% python3 -q
>>> import numpy as np
>>> np.set_printoptions(precision=2, suppress=True, linewidth=140, legacy="1.25")
>>> data = np.array([[2.0, -6.0, -6.0], [0.0, 0.0, -7.0], [0.0, -9.0, -6.0]])
>>> data
array([[ 2., -6., -6.],
       [ 0.,  0., -7.],
       [ 0., -9., -6.]])
>>> np.round(np.linalg.eigvals(data).sum().real, 2)
-4.0
>>> round(float(np.linalg.det(data.T)), 2)
-126.0
>>> np.kron(np.eye(2, dtype=int), data)
array([[ 2., -6., -6.,  0., -0., -0.],
       [ 0.,  0., -7.,  0.,  0., -0.],
       [ 0., -9., -6.,  0., -0., -0.],
       [ 0., -0., -0.,  2., -6., -6.],
       [ 0.,  0., -0.,  0.,  0., -7.],
       [ 0., -0., -0.,  0., -9., -6.]])
>>> np.poly(data)
array([  1.,   4., -75., 126.])
>>> th = np.radians(120)
>>> r_ = np.eye(3)
>>> r_[1, 1] = r_[2, 2] = np.cos(th)
>>> r_[1, 2], r_[2, 1] = -np.sin(th), np.sin(th)
>>> r_
array([[ 1.  ,  0.  ,  0.  ],
       [ 0.  , -0.5 , -0.87],
       [ 0.  ,  0.87, -0.5 ]])
>>> Y = data @ r_.T
>>> np.linalg.svd(data, compute_uv=False), np.linalg.svd(Y, compute_uv=False)
(array([14.51,  5.38,  1.61]), array([14.51,  5.38,  1.61]))
>>> round(float(np.linalg.det(r_)), 2), round(float(np.trace(r_)), 2)
(1.0, 0.0)
>>> Q = r_.astype(float).copy()
>>> for j in range(3):
...     Q[:, j] -= Q[:, :j] @ (Q[:, :j].T @ Q[:, j])
...     Q[:, j] /= np.linalg.norm(Q[:, j])
... 
>>> np.round(Q.T @ Q, 2) + 0
array([[1., 0., 0.],
       [0., 1., 0.],
       [0., 0., 1.]])
>>> Q
array([[ 1.  ,  0.  ,  0.  ],
       [ 0.  , -0.5 , -0.87],
       [ 0.  ,  0.87, -0.5 ]])
>>> np.round(Q.T @ r_, 2) + 0
array([[1., 0., 0.],
       [0., 1., 0.],
       [0., 0., 1.]])
>>> cov = data.T @ data
>>> np.linalg.eigvalsh(cov)[::-1]
array([210.42,  28.98,   2.6 ])
>>> np.allclose(cov, cov.T)
True
>>> np.linalg.matrix_rank(cov)
3
>>> cov
array([[  4., -12., -12.],
       [-12., 117.,  90.],
       [-12.,  90., 121.]])
>>> rng = np.random.default_rng(83961)
>>> idx = rng.integers(0, 2, 4)
>>> M = np.array([[5, -5, 0, -2], [5, 4, 1, 4], [5, 4, -5, -4], [-1, 5, 5, 4]]) * (idx[:, None] == idx)
>>> M
array([[ 5, -5,  0,  0],
       [ 5,  4,  1,  0],
       [ 5,  4, -5,  0],
       [ 0,  0,  0,  4]])
>>> # 2 blocks once reordered
>>> (np.linalg.matrix_power((M != 0) + (M.T != 0) + np.eye(4), 4) > 0).astype(int)
array([[1, 1, 1, 0],
       [1, 1, 1, 0],
       [1, 1, 1, 0],
       [0, 0, 0, 1]])
>>> np.round(np.linalg.det(M), 2)
-1080.0
>>> np.sort(np.linalg.eigvals(M).real)
array([-5.54,  4.  ,  4.77,  4.77])
>>> M @ M
array([[  0, -45,  -5,   0],
       [ 50,  -5,  -1,   0],
       [ 20, -29,  29,   0],
       [  0,   0,   0,  16]])
>>> np.flatnonzero(np.linalg.matrix_power((M != 0) + (M.T != 0) + np.eye(4), 4)[3])
array([3])
>>> Q, r_ = np.linalg.qr(M)
>>> round(abs(r_[0, 0]), 2), round(np.linalg.norm(M[:, 0]), 2)
(8.66, 8.66)
>>> Q.round(2) + 0
array([[-0.58,  0.82,  0.  ,  0.  ],
       [-0.58, -0.41, -0.71,  0.  ],
       [-0.58, -0.41,  0.71,  0.  ],
       [ 0.  ,  0.  ,  0.  ,  1.  ]])
>>> np.abs(np.diag(r_))
array([8.66, 7.35, 4.24, 4.  ])
>>> np.round(Q.T @ Q, 2) + 0
array([[1., 0., 0., 0.],
       [0., 1., 0., 0.],
       [0., 0., 1., 0.],
       [0., 0., 0., 1.]])
>>> Q.shape, r_.shape
((4, 4), (4, 4))
>>> r_
array([[-8.66, -1.73,  2.31,  0.  ],
       [ 0.  , -7.35,  1.63,  0.  ],
       [ 0.  ,  0.  , -4.24,  0.  ],
       [ 0.  ,  0.  ,  0.  ,  4.  ]])
>>> Q, V = np.linalg.qr(M[:, :3])[0], np.linalg.qr(M[:, 3:])[0]
>>> sigma = np.linalg.svd(Q.T @ V, compute_uv=False)
>>> round(float(np.linalg.norm(Q @ Q.T - V @ V.T, 2)), 2)
1.0
>>> (sigma > 0.9).sum()
0
>>> sigma
array([0.])
>>> np.degrees(np.arccos(sigma.clip(0, 1)))
array([90.])
>>> t3 = np.stack([M, 3 * M, M[::-1]])
>>> t3.shape
(3, 4, 4)
>>> (t3 @ M.T).shape
(3, 4, 4)
>>> np.linalg.matrix_rank(t3)
array([4, 4, 4])
>>> t3.sum(axis=0)
array([[ 20, -20,   0,   4],
       [ 25,  20,  -1,   0],
       [ 25,  20, -19,   0],
       [  5,  -5,   0,  16]])
>>> np.einsum("bij,cij->bc", t3, t3)
array([[ 174,  522,   72],
       [ 522, 1566,  216],
       [  72,  216,  174]])
>>> th = np.radians(147)
>>> r_ = np.eye(4)
>>> r_[2, 2] = r_[0, 0] = np.cos(th)
>>> r_[2, 0], r_[0, 2] = -np.sin(th), np.sin(th)
>>> r_
array([[-0.84,  0.  ,  0.54,  0.  ],
       [ 0.  ,  1.  ,  0.  ,  0.  ],
       [-0.54,  0.  , -0.84,  0.  ],
       [ 0.  ,  0.  ,  0.  ,  1.  ]])
>>> Y = M @ r_.T
>>> np.allclose(M @ M.T, Y @ Y.T)
True
>>> np.round(np.linalg.det(r_), 2), round(float(np.trace(r_)), 2)
(1.0, 0.32)
>>> feats = np.eye(4, dtype=int)[rng.permutation(4)]
>>> feats
array([[0, 1, 0, 0],
       [1, 0, 0, 0],
       [0, 0, 0, 1],
       [0, 0, 1, 0]])
>>> feats[:, 2] @ feats[:, 0]
0
>>> feats.T @ feats
array([[1, 0, 0, 0],
       [0, 1, 0, 0],
       [0, 0, 1, 0],
       [0, 0, 0, 1]])
>>> np.linalg.pinv(feats)
array([[0., 1., 0., 0.],
       [1., 0., 0., 0.],
       [0., 0., 0., 1.],
       [0., 0., 1., 0.]])
>>> A = np.array([[4.97, -2.19, -3.18],
...     [5.35, 2.34, -6.94],
...     [-0.93, -3.06, -3.68],
...     [1.34, -8.09, 4.35],
...     [3.78, -6.64, -1.64],
...     [4.21, 5.07, -3.7],
...     [1.25, 0.55, 4.89],
...     [2.9, -3.37, -1.82],
...     [-1.52, -6.28, 3.77],
...     [-6.81, -1.11, 4.63],
...     [-2.12, 0.08, -1.06],
...     [-3.83, -0.47, -7.55],
...     [-0.3, -1.87, -4.39],
...     [-3.14, -2.64, 0.83],
...     [-12.86, -2.72, -0.71],
...     [-5.84, -7.47, 7.8],
...     [-4.98, 7.47, -4.27],
...     [1.52, -0.35, -1.91],
...     [-2.39, 3.61, -6.97]])
>>> cov = np.cov(A, rowvar=False)
>>> cov
array([[ 21.57,   0.72,  -5.3 ],
       [  0.72,  17.29, -10.84],
       [ -5.3 , -10.84,  19.75]])
>>> np.median(A, axis=0)
array([-0.93, -1.87, -1.82])
>>> np.linalg.eigvalsh(cov)[::-1]
array([31.49, 20.17,  6.96])
>>> cov.shape
(3, 3)
>>> np.polyfit(A[:, 0], A[:, 1], 1)
array([ 0.03, -1.39])
>>> evals, V = np.linalg.eigh(cov)
>>> vec = np.array([-1, -2, -1])
>>> V * np.maximum(evals, 0) @ V.T
array([[ 21.57,   0.72,  -5.3 ],
       [  0.72,  17.29, -10.84],
       [ -5.3 , -10.84,  19.75]])
>>> np.round(vec @ cov @ vec / (vec @ vec), 2), round(float(evals[0]), 2), round(evals[-1], 2)
(9.9, 6.96, 31.49)
>>> (np.sign(V[:, -1].round(6)) == np.sign(V[0, -1].round(6))).astype(int)
array([1, 1, 0])
>>> V * np.sqrt(evals) @ V.T
array([[ 4.6 , -0.01, -0.6 ],
       [-0.01,  3.94, -1.33],
       [-0.6 , -1.33,  4.2 ]])
>>> np.round(np.abs(cov).sum(axis=1).max(), 2), round(np.abs(evals).max(), 2)
(35.89, 31.49)
>>> F = np.load("data.npy")
>>> F
array([[1.  , 0.  , 0.  , 0.  ],
       [0.  , 1.  , 0.  , 0.  ],
       [0.25, 0.25, 0.25, 0.25],
       [0.  , 0.  , 0.5 , 0.5 ]])
>>> np.abs(np.diag(np.linalg.qr(F)[1])) > 1e-9
array([ True,  True,  True, False])
>>> np.linalg.lstsq(F[:-1].T, F[-1])[2]
3
>>> np.round(F @ np.linalg.pinv(F) @ F, 2) + 0
array([[1.  , 0.  , 0.  , 0.  ],
       [0.  , 1.  , 0.  , 0.  ],
       [0.25, 0.25, 0.25, 0.25],
       [0.  , 0.  , 0.5 , 0.5 ]])
>>> np.allclose(F[:-1].T @ np.linalg.lstsq(F[:-1].T, F[-1])[0], F[-1])
True
>>> J = np.array([[-1, 3, -1, 3, -1, 3],
...     [-2, 1, -2, 1, -2, 1],
...     [-3, -2, -3, -2, -3, -2],
...     [-1, 3, -1, 3, -1, 3],
...     [-2, 1, -2, 1, -2, 1],
...     [-3, -2, -3, -2, -3, -2]])
>>> # null space of dimension 4
>>> u = np.array([1, 3, 2])
>>> np.polyval(u, J[5])
array([2, 0, 2, 0, 2, 0])
>>> np.array([np.convolve(row, u, "same") for row in J])
array([[  0,   6,   6,   6,   6,   7],
       [ -5,  -3,  -3,  -3,  -3,  -1],
       [-11, -15, -15, -15, -15, -12],
       [  0,   6,   6,   6,   6,   7],
       [ -5,  -3,  -3,  -3,  -3,  -1],
       [-11, -15, -15, -15, -15, -12]])
>>> m1 = np.load("block16.npy")
>>> m1
array([[-1.41, -1.11, -0.88],
       [ 1.41, -0.92, -1.09],
       [ 0.2 , -1.39,  1.43]])
>>> u = np.array([1, 5, -1])
>>> Y = m1 + np.outer(u, np.eye(3)[1])
>>> np.linalg.matrix_rank(Y - m1)
1
>>> np.linalg.matrix_rank(np.linalg.inv(Y) - np.linalg.inv(m1), tol=1e-8)
1
>>> Y = m1 / np.linalg.norm(m1, axis=1, keepdims=True)
>>> cov = Y @ Y.T
>>> np.argwhere(np.triu(np.abs(cov) > 0.95, 1))
array([], shape=(0, 2), dtype=int64)
>>> np.linalg.norm(Y, axis=1)
array([1., 1., 1.])
>>> cov.round(2) + 0
array([[1., 0., 0.],
       [0., 1., 0.],
       [0., 0., 1.]])
>>> (np.abs(cov) > 0.9).astype(int)
array([[1, 0, 0],
       [0, 1, 0],
       [0, 0, 1]])
>>> np.degrees(np.arccos(np.clip(cov[2, 1], -1, 1)))
90.0
>>> Q, V = np.linalg.qr(m1[:, :2])[0], np.linalg.qr(m1[:, 2:])[0]
>>> sigma = np.linalg.svd(Q.T @ V, compute_uv=False)
>>> np.round(np.linalg.norm(Q @ Q.T - V @ V.T, 2), 2)
1.0
>>> Z = 10 * np.array([[-0.7, -1.7, -0.9], [0.3, 0.8, 0.0]])
>>> idx = rng.integers(0, 2, 14)
>>> W0 = Z[idx] + rng.normal(size=(14, 3))
>>> W0.round(2) + 0
array([[ -8.36, -16.1 ,  -9.91],
       [ -7.36, -16.21,  -9.27],
       [  3.59,   9.23,  -0.57],
       [ -7.4 , -17.61,  -7.28],
       [  2.36,   8.66,   1.65],
       [ -6.27, -16.06, -10.06],
       [ -5.87, -16.81,  -7.37],
       [  2.67,   8.83,   0.27],
       [ -6.19, -16.68,  -7.74],
       [  3.34,   7.57,  -0.15],
       [  3.33,   7.6 ,   0.  ],
       [ -7.72, -18.53,  -8.86],
       [  2.73,   6.33,  -0.57],
       [ -6.24, -16.33,  -9.27]])
>>> idx = rng.permutation(3)
>>> Y = W0[:, idx] * rng.choice([-1, 1], 3)
>>> Y.round(2) + 0
array([[  9.91, -16.1 ,   8.36],
       [  9.27, -16.21,   7.36],
       [  0.57,   9.23,  -3.59],
       [  7.28, -17.61,   7.4 ],
       [ -1.65,   8.66,  -2.36],
       [ 10.06, -16.06,   6.27],
       [  7.37, -16.81,   5.87],
       [ -0.27,   8.83,  -2.67],
       [  7.74, -16.68,   6.19],
       [  0.15,   7.57,  -3.34],
       [  0.  ,   7.6 ,  -3.33],
       [  8.86, -18.53,   7.72],
       [  0.57,   6.33,  -2.73],
       [  9.27, -16.33,   6.24]])
>>> U, _, Vh = np.linalg.svd(W0.T @ Y)
>>> np.round(U @ Vh, 2) + 0
array([[ 0.,  0., -1.],
       [ 0.,  1.,  0.],
       [-1.,  0.,  0.]])
>>> idx
array([2, 1, 0])
>>> cov = W0.T @ W0
>>> (W0 @ W0.T).shape
(14, 14)
>>> np.diag(cov)
array([ 444.65, 2654.19,  620.44])
>>> np.allclose(cov, cov.T)
True
